In [1]: import numpy as np

In [2]: from numpy import linalg as LA

In [3]: np.set_printoptions(precision=3, suppress=True, linewidth=160)

In [4]: rnd = lambda a: np.round(a, 3) + 0

In [5]: m1 = np.loadtxt("m.csv", delimiter=",")

In [6]: print(m1)
[[3. 0. 0. 3. 0. 1. 3. 1.]
 [0. 3. 0. 0. 3. 0. 1. 3.]
 [0. 0. 3. 0. 0. 3. 0. 1.]
 [3. 0. 0. 3. 0. 0. 3. 0.]
 [0. 3. 0. 0. 3. 0. 0. 3.]
 [1. 0. 3. 0. 0. 3. 0. 0.]
 [3. 1. 0. 3. 0. 0. 3. 0.]
 [1. 3. 1. 0. 3. 0. 0. 3.]]

In [7]: other = np.array([[-1, -5, -3],
   ...:     [2, -2, -1],
   ...:     [-3, -3, 4],
   ...:     [1, -4, 3],
   ...:     [8, -9, -7],
   ...:     [-9, -7, 9],
   ...:     [1, 5, -2],
   ...:     [-8, -2, -6]])

In [8]: print(other.T @ m1.T)
[[-14.   7. -44.   3.   6. -37.   5.   2.]
 [-21. -34. -32. -12. -39. -35. -14. -47.]
 [ -3. -44.  33.  -6. -42.  36.  -7. -41.]]

In [9]: print(m1 @ other)
[[-14. -21.  -3.]
 [  7. -34. -44.]
 [-44. -32.  33.]
 [  3. -12.  -6.]
 [  6. -39. -42.]
 [-37. -35.  36.]
 [  5. -14.  -7.]
 [  2. -47. -41.]]

In [10]: print(np.einsum("ij->j", m1))
[11. 10.  7.  9.  9.  7. 10. 11.]

In [11]: print(np.vstack([m1, other.T]).shape)
(11, 8)

In [12]: print(np.einsum("ik,kj->ij", m1, other))
[[-14. -21.  -3.]
 [  7. -34. -44.]
 [-44. -32.  33.]
 [  3. -12.  -6.]
 [  6. -39. -42.]
 [-37. -35.  36.]
 [  5. -14.  -7.]
 [  2. -47. -41.]]

In [13]: x = np.array([3, -2, 2, 4, 3, 2, 0, 2])

In [14]: rhs = m1 @ x

In [15]: print(rhs)
[25.  9. 14. 21.  9. 15. 19. 14.]

In [16]: print(rnd(LA.solve(m1, m1[:, 1])))
[0. 1. 0. 0. 0. 0. 0. 0.]

In [17]: print(rnd(LA.solve(m1, -3 * rhs)))
[ -9.   6.  -6. -12.  -9.  -6.   0.  -6.]

In [18]: print(np.all(LA.eigvalsh(m1) > 0))
False

In [19]: x = np.array([7, 3, -7, -7, -2, 0, -2, 3])

In [20]: rhs = m1 @ x

In [21]: b, lr = np.zeros(8), 1 / LA.norm(m1, 2) ** 2

In [22]: for i in range(8):
    ...:     b -= lr * m1.T @ (m1 @ b - rhs)
    ...:     if i % 2 == 0: print(i, round(LA.norm(m1 @ b - rhs), 3))
    ...: 
0 16.579
2 8.428
4 6.58
6 6.188

In [23]: print(rnd(b))
[-0.378  1.519 -2.471 -0.47   1.583 -2.69  -0.446  1.014]

In [24]: print(rnd(LA.cond(m1)))
34.849

In [25]: arr = np.load("a.npy")

In [26]: print(arr)
[[-2  2 -2 -2 -1 -2  1]
 [ 2 -2  2 -2 -2 -1 -2]
 [-2  2 -2  2 -2 -2 -1]
 [-2 -2  2 -2  2 -2 -2]
 [-1 -2 -2  2 -2  2 -2]
 [-2 -1 -2 -2  2 -2  2]
 [ 1 -2 -1 -2 -2  2 -2]]

In [27]: rng = np.random.default_rng(75905)

In [28]: lab = rng.permutation(7)

In [29]: print(lab)
[0 2 1 5 6 4 3]

In [30]: other = arr[lab][:, lab]

In [31]: print(other)
[[-2 -2  2 -2  1 -1 -2]
 [-2 -2  2 -2 -1 -2  2]
 [ 2  2 -2 -1 -2 -2 -2]
 [-2 -2 -1 -2  2  2 -2]
 [ 1 -1 -2  2 -2 -2 -2]
 [-1 -2 -2  2 -2 -2  2]
 [-2  2 -2 -2 -2  2 -2]]

In [32]: print(rnd(LA.det(other)), rnd(LA.det(arr[lab])))
-4318.0 -4318.0

In [33]: print(np.allclose(other, arr))
False

In [34]: other = np.array([[6, 4, 2, 4, 9, 1],
    ...:     [8, 3, 6, 9, 3, 8],
    ...:     [6, 4, 3, 8, 0, 7],
    ...:     [8, 9, 9, 7, 2, 1],
    ...:     [6, 6, 1, 5, 1, 5],
    ...:     [8, 7, 8, 6, 5, 8]])

In [35]: K = other - other.T

In [36]: print(K)
[[ 0 -4 -4 -4  3 -7]
 [ 4  0  2  0 -3  1]
 [ 4 -2  0 -1 -1 -1]
 [ 4  0  1  0 -3 -5]
 [-3  3  1  3  0  0]
 [ 7 -1  1  5  0  0]]

In [37]: w1 = np.array([[3, 3], [2, 3], [1, 2], [0, 1], [3, 0], [1, 1], [0, 3]])

In [38]: b = np.array([1, 0])

In [39]: H = np.maximum(arr @ w1 + b, 0)

In [40]: print(LA.matrix_rank(H))
0

In [41]: print((H > 0).astype(int))
[[0 0]
 [0 0]
 [0 0]
 [0 0]
 [0 0]
 [0 0]
 [0 0]]

In [42]: cent = np.array([[3, 3], [3, 1]])

In [43]: print(w1 @ cent)
[[18 12]
 [15  9]
 [ 9  5]
 [ 3  1]
 [ 9  9]
 [ 6  4]
 [ 9  3]]

In [44]: Uu, s, Vh = LA.svd(K, full_matrices=False)

In [45]: print(np.allclose(Uu * s @ Vh, K))
True

In [46]: print((s > 1e-8).sum())
6

In [47]: print(rnd(Uu.T @ K @ Vh.T))
[[11.456  0.     0.     0.     0.     0.   ]
 [ 0.    11.456  0.     0.     0.     0.   ]
 [ 0.     0.     5.073  0.     0.     0.   ]
 [ 0.     0.     0.     5.073  0.     0.   ]
 [ 0.     0.     0.     0.     0.103  0.   ]
 [ 0.     0.     0.     0.     0.     0.103]]

In [48]: print(rnd(s / s[0]))
[1.    1.    0.443 0.443 0.009 0.009]

In [49]: print(rnd(np.cumsum(s ** 2) / np.sum(s ** 2)))
[0.418 0.836 0.918 1.    1.    1.   ]

In [50]: print(rnd(Uu.T @ Uu))
[[1. 0. 0. 0. 0. 0.]
 [0. 1. 0. 0. 0. 0.]
 [0. 0. 1. 0. 0. 0.]
 [0. 0. 0. 1. 0. 0.]
 [0. 0. 0. 0. 1. 0.]
 [0. 0. 0. 0. 0. 1.]]

In [51]: print(rnd(np.sqrt((s ** 2).sum())), rnd(LA.norm(K)))
17.72 17.72

In [52]: print(rnd(Vh @ Vh.T))
[[1. 0. 0. 0. 0. 0.]
 [0. 1. 0. 0. 0. 0.]
 [0. 0. 1. 0. 0. 0.]
 [0. 0. 0. 1. 0. 0.]
 [0. 0. 0. 0. 1. 0.]
 [0. 0. 0. 0. 0. 1.]]

In [53]: data = np.load("arr.npy")

In [54]: print(data)
[[ 3 -1  3 -1]
 [ 3  1  3  1]
 [ 3 -1  3 -1]
 [ 3  1  3  1]]

In [55]: Uu, s, Vh = LA.svd(data, full_matrices=False)

In [56]: print(Uu.shape, s.shape, Vh.shape)
(4, 4) (4,) (4, 4)

In [57]: print(rnd(Uu.T @ data @ Vh.T))
[[8.485 0.    0.    0.   ]
 [0.    2.828 0.    0.   ]
 [0.    0.    0.    0.   ]
 [0.    0.    0.    0.   ]]

In [58]: print(rnd(np.abs(Vh[0])))
[0.707 0.    0.707 0.   ]

In [59]: print(rnd(np.sqrt((s ** 2).sum())), rnd(LA.norm(data)))
8.944 8.944

In [60]: print(rnd(s))
[8.485 2.828 0.    0.   ]

In [61]: print(rnd(Vh @ Vh.T))
[[1. 0. 0. 0.]
 [0. 1. 0. 0.]
 [0. 0. 1. 0.]
 [0. 0. 0. 1.]]
